$ python3 -q
>>> import numpy as np
>>> import numpy.linalg as la
>>> np.set_printoptions(suppress=True, linewidth=200)
>>> rd = lambda a: np.round(a, 3) + 0
>>> mat = np.load("dump.npy")
>>> mat
array([[ 0,  0,  0,  0],
       [-2,  0,  0,  0],
       [ 0,  0,  1,  0],
       [ 0,  0,  0,  2]])
>>> # 3 groups of indices that never mix
>>> left, s, vt = la.svd(mat)
>>> vecs = vt[:(s > 1e-8).sum()]
>>> rng = np.random.default_rng(5324)
>>> x = mat[1] + 4 * mat[0] + rng.integers(2) * np.eye(4)[1]
>>> x
array([-2.,  1.,  0.,  0.])
>>> la.matrix_rank(np.vstack([mat, x]))
np.int64(4)
>>> print(rd(la.norm(x - vecs.T @ vecs @ x)))
1.0
>>> np.allclose(vecs.T @ vecs @ x, x)
False
>>> feats = np.loadtxt("sample13.csv", delimiter=",")
>>> feats
array([[0.5  , 0.   , 0.5  , 0.   ],
       [0.   , 1.   , 0.   , 0.   ],
       [0.333, 0.   , 0.667, 0.   ],
       [0.   , 0.   , 0.   , 1.   ]])
>>> # 3 groups of indices that never mix
>>> print(rd(feats @ feats))
[[0.416 0.    0.584 0.   ]
 [0.    1.    0.    0.   ]
 [0.389 0.    0.611 0.   ]
 [0.    0.    0.    1.   ]]
>>> np.trace(feats)
np.float64(3.167)
>>> vals, vecs = la.eig(feats)
>>> rd(np.sort(la.eigvals(la.inv(feats))))
array([1.   , 1.   , 1.   , 5.988])
>>> print(rd(np.prod(vals)))
0.167
>>> rd(feats @ vecs[:, 0] - vals[0] * vecs[:, 0])
array([0., 0., 0., 0.])
>>> labels = rng.permutation(4)
>>> print(labels)
[3 2 1 0]
>>> out = feats[labels][:, labels]
>>> rd(la.det(out)), rd(la.det(feats[labels]))
(np.float64(0.167), np.float64(0.167))
>>> r0 = np.array([2, 0, 2, 0])
>>> out = feats + np.outer(r0, np.eye(4)[2])
>>> rd(la.det(out) / la.det(feats)), rd(1 + la.solve(feats, r0)[2])
(np.float64(3.0), np.float64(3.0))
>>> print(out)
[[0.5   0.    2.5   0.   ]
 [0.    1.    0.    0.   ]
 [0.333 0.    2.667 0.   ]
 [0.    0.    0.    1.   ]]
>>> r0, v = feats[1], feats[0]
>>> r0 @ r0
np.float64(1.0)
>>> r0 @ v
np.float64(0.0)
>>> pr = (r0 @ v) / (r0 @ r0) * r0
>>> rd(la.norm(r0 + v) ** 2 + la.norm(r0 - v) ** 2)
np.float64(3.0)
>>> pr
array([0., 0., 0., 0.])
>>> v - pr
array([0.5, 0. , 0.5, 0. ])
>>> la.matrix_rank(np.outer(r0, v))
np.int64(1)
>>> data = np.array([[0, 1, 1, 0, 0, 0, 0, 0],
...     [1, 0, 0, 0, 1, 0, 1, 0],
...     [1, 0, 0, 0, 0, 1, 0, 0],
...     [0, 0, 0, 0, 1, 0, 0, 0],
...     [0, 1, 0, 1, 0, 1, 1, 1],
...     [0, 0, 1, 0, 1, 0, 0, 0],
...     [0, 1, 0, 0, 1, 0, 0, 0],
...     [0, 0, 0, 0, 1, 0, 0, 0]])
>>> np.argsort(-la.norm(data, axis=0).round(6), kind="stable")[:3]
array([4, 1, 0])
>>> [round(float(x), 3) for x in la.svd(data, compute_uv=False)[:3]]
[2.682, 2.155, 1.726]
>>> la.matrix_rank(data, rtol=0.1)
np.int64(6)
>>> out = np.array([[-1, 0],
...     [3, -1],
...     [-3, 3],
...     [-2, 1],
...     [-1, 1],
...     [-1, 3],
...     [1, 2],
...     [1, -1]])
>>> la.matrix_rank(np.vstack([data, out.T]))
np.int64(8)
>>> np.vstack([data, out.T]).shape
(10, 8)
>>> np.einsum("ik,kj->ij", data, out)
array([[ 0,  2],
       [-1,  3],
       [-2,  3],
       [-1,  1],
       [ 2,  4],
       [-4,  4],
       [ 2,  0],
       [-1,  1]])
>>> left, s, vt = la.svd(data, full_matrices=False)
>>> rd(left.T @ left)
array([[1., 0., 0., 0., 0., 0., 0., 0.],
       [0., 1., 0., 0., 0., 0., 0., 0.],
       [0., 0., 1., 0., 0., 0., 0., 0.],
       [0., 0., 0., 1., 0., 0., 0., 0.],
       [0., 0., 0., 0., 1., 0., 0., 0.],
       [0., 0., 0., 0., 0., 1., 0., 0.],
       [0., 0., 0., 0., 0., 0., 1., 0.],
       [0., 0., 0., 0., 0., 0., 0., 1.]])
>>> np.allclose(left * s @ vt, data)
True
>>> rd(s / s[0])
array([1.   , 0.803, 0.643, 0.47 , 0.344, 0.321, 0.   , 0.   ])
>>> rd(vt @ vt.T)
array([[1., 0., 0., 0., 0., 0., 0., 0.],
       [0., 1., 0., 0., 0., 0., 0., 0.],
       [0., 0., 1., 0., 0., 0., 0., 0.],
       [0., 0., 0., 1., 0., 0., 0., 0.],
       [0., 0., 0., 0., 1., 0., 0., 0.],
       [0., 0., 0., 0., 0., 1., 0., 0.],
       [0., 0., 0., 0., 0., 0., 1., 0.],
       [0., 0., 0., 0., 0., 0., 0., 1.]])
>>> rd(np.abs(vt[0]))
array([0.246, 0.458, 0.202, 0.221, 0.592, 0.296, 0.392, 0.221])
>>> rd(s)
array([2.682, 2.155, 1.726, 1.26 , 0.923, 0.862, 0.   , 0.   ])
>>> left.shape, s.shape, vt.shape
((8, 8), (8,), (8, 8))
>>> left, s, vt = la.svd(data)
>>> np.argmax(s[:-1] / (s[1:] + 1e-6)) + 1
np.int64(6)
>>> out = left[:, :6] @ np.diag(s[:6]) @ vt[:6]
>>> print(rd(la.norm(data - out, 2)), rd(s[6]))
0.0 0.0
>>> rd(out)
array([[0., 1., 1., 0., 0., 0., 0., 0.],
       [1., 0., 0., 0., 1., 0., 1., 0.],
       [1., 0., 0., 0., 0., 1., 0., 0.],
       [0., 0., 0., 0., 1., 0., 0., 0.],
       [0., 1., 0., 1., 0., 1., 1., 1.],
       [0., 0., 1., 0., 1., 0., 0., 0.],
       [0., 1., 0., 0., 1., 0., 0., 0.],
       [0., 0., 0., 0., 1., 0., 0., 0.]])
>>> print(la.matrix_rank(data, rtol=0.05))
6
>>> m1 = np.loadtxt("block11.csv", delimiter=",")
>>> m1
array([[3., 4., 4., 4., 4., 0., 0., 5.],
       [2., 1., 3., 5., 0., 2., 0., 5.],
       [1., 3., 5., 3., 5., 1., 0., 2.],
       [4., 2., 2., 4., 1., 5., 5., 5.]])
>>> out = m1[0, 0] * m1[1:] - np.outer(m1[1:, 0], m1[0])
>>> out
array([[  0.,  -5.,   1.,   7.,  -8.,   6.,   0.,   5.],
       [  0.,   5.,  11.,   5.,  11.,   3.,   0.,   1.],
       [  0., -10., -10.,  -4., -13.,  15.,  15.,  -5.]])
>>> np.flatnonzero(~out.round(6).any(axis=1))
array([], dtype=int64)
>>> la.matrix_rank(out), la.matrix_rank(m1)
(np.int64(3), np.int64(4))
>>> X = -2 * np.eye(8) + np.ones((8, 8))
>>> X
array([[-1.,  1.,  1.,  1.,  1.,  1.,  1.,  1.],
       [ 1., -1.,  1.,  1.,  1.,  1.,  1.,  1.],
       [ 1.,  1., -1.,  1.,  1.,  1.,  1.,  1.],
       [ 1.,  1.,  1., -1.,  1.,  1.,  1.,  1.],
       [ 1.,  1.,  1.,  1., -1.,  1.,  1.,  1.],
       [ 1.,  1.,  1.,  1.,  1., -1.,  1.,  1.],
       [ 1.,  1.,  1.,  1.,  1.,  1., -1.,  1.],
       [ 1.,  1.,  1.,  1.,  1.,  1.,  1., -1.]])
>>> # symmetric, so the eigenvalues are real
>>> x = np.array([-3, 4, -1, 5, 2, -4, -3, -9])
>>> target = X @ x
>>> c, lr = np.zeros(8), 1 / la.norm(X, 2) ** 2
>>> for i in range(12):
...     c -= lr * X.T @ (X @ c - target)
...     if i % 2 == 0: print(i, round(la.norm(X @ c - target), 3))
... 
0 21.837
2 17.254
4 13.633
6 10.771
8 8.511
10 6.725
>>> rd(la.cond(X))
np.float64(3.0)
>>> rd(c)
array([-2.544,  2.753, -1.03 ,  3.51 ,  1.24 , -3.3  , -2.544, -7.084])
>>> vals, vecs = la.eigh(X)
>>> x = np.array([-1, -3, -1, 0, 3, -3, 3, -1])
>>> rd(x @ X @ x / (x @ x)), rd(vals[0]), rd(vals[-1])
(np.float64(-1.769), np.float64(-2.0), np.float64(6.0))
>>> rd(vecs * np.maximum(vals, 0) @ vecs.T)
array([[0.75, 0.75, 0.75, 0.75, 0.75, 0.75, 0.75, 0.75],
       [0.75, 0.75, 0.75, 0.75, 0.75, 0.75, 0.75, 0.75],
       [0.75, 0.75, 0.75, 0.75, 0.75, 0.75, 0.75, 0.75],
       [0.75, 0.75, 0.75, 0.75, 0.75, 0.75, 0.75, 0.75],
       [0.75, 0.75, 0.75, 0.75, 0.75, 0.75, 0.75, 0.75],
       [0.75, 0.75, 0.75, 0.75, 0.75, 0.75, 0.75, 0.75],
       [0.75, 0.75, 0.75, 0.75, 0.75, 0.75, 0.75, 0.75],
       [0.75, 0.75, 0.75, 0.75, 0.75, 0.75, 0.75, 0.75]])
>>> print(np.abs(X).sum(axis=1).max(), rd(np.abs(vals).max()))
8.0 6.0
>>> rd(la.eigvalsh(X[1:, 1:]))
array([-2., -2., -2., -2., -2., -2.,  5.])
>>> out = np.array([[4, -5], [3, 0], [-4, -5], [2, 4], [-5, -4], [0, -1], [1, 2], [5, 5]])
>>> np.vstack([m1, out.T]).shape
(6, 8)
>>> la.matrix_rank(np.vstack([m1, out.T]))
np.int64(6)
>>> np.einsum("ik,kj->ij", m1, out)
array([[ 21., -10.],
       [ 34.,  18.],
       [-16., -29.],
       [ 47.,  12.]])
>>> np.einsum("ik,kj->ji", m1, out)
array([[ 21.,  34., -16.,  47.],
       [-10.,  18., -29.,  12.]])
>>> np.einsum("ij->j", m1)
array([10., 10., 14., 16., 10.,  8.,  5., 17.])
>>> np.einsum("ij,ij->i", m1, m1)
array([ 98.,  68.,  74., 116.])
>>> out = np.array([[-2, -1],
...     [1, 0],
...     [-1, -3],
...     [-2, 0],
...     [-3, -1],
...     [-3, 0],
...     [1, 3],
...     [-3, 1]])
>>> la.matrix_rank(X @ out)
np.int64(2)
>>> np.einsum("ij->j", X)
array([6., 6., 6., 6., 6., 6., 6., 6.])
>>> print(out.T @ X.T)
[[ -8. -14. -10.  -8.  -6.  -6. -14.  -6.]
 [  1.  -1.   5.  -1.   1.  -1.  -7.  -3.]]
>>> W0 = np.array([[1, -1, 1, -1, -1, 1, -1, 1],
...     [1, -1, -1, 1, 1, -1, -1, 1],
...     [1, 1, -1, -1, -1, -1, 1, 1],
...     [1, 1, 1, 1, 1, 1, 1, 1],
...     [1, -1, 1, -1, 1, -1, 1, -1],
...     [1, 1, -1, -1, 1, 1, -1, -1]])
>>> x = np.array([-1, 1, -2, 2, 0, -1, 1, 1])
>>> target = X @ x
>>> target
array([ 3., -1.,  5., -3.,  1.,  3., -1., -1.])
>>> rd(la.solve(X, 5 * target))
array([ -5.,   5., -10.,  10.,   0.,  -5.,   5.,   5.])
>>> rd(la.solve(X, target + X[:, 5]))
array([-1.,  1., -2.,  2.,  0.,  0.,  1.,  1.])
>>> rd(la.solve(X, target))
array([-1.,  1., -2.,  2.,  0., -1.,  1.,  1.])
>>> labels = rng.permutation(4)
>>> labels
array([1, 2, 3, 0])
>>> out = mat[labels][:, labels]
>>> rd(la.det(out)), rd(la.det(mat[labels]))
(np.float64(0.0), np.float64(0.0))
>>> np.allclose(out, mat)
False
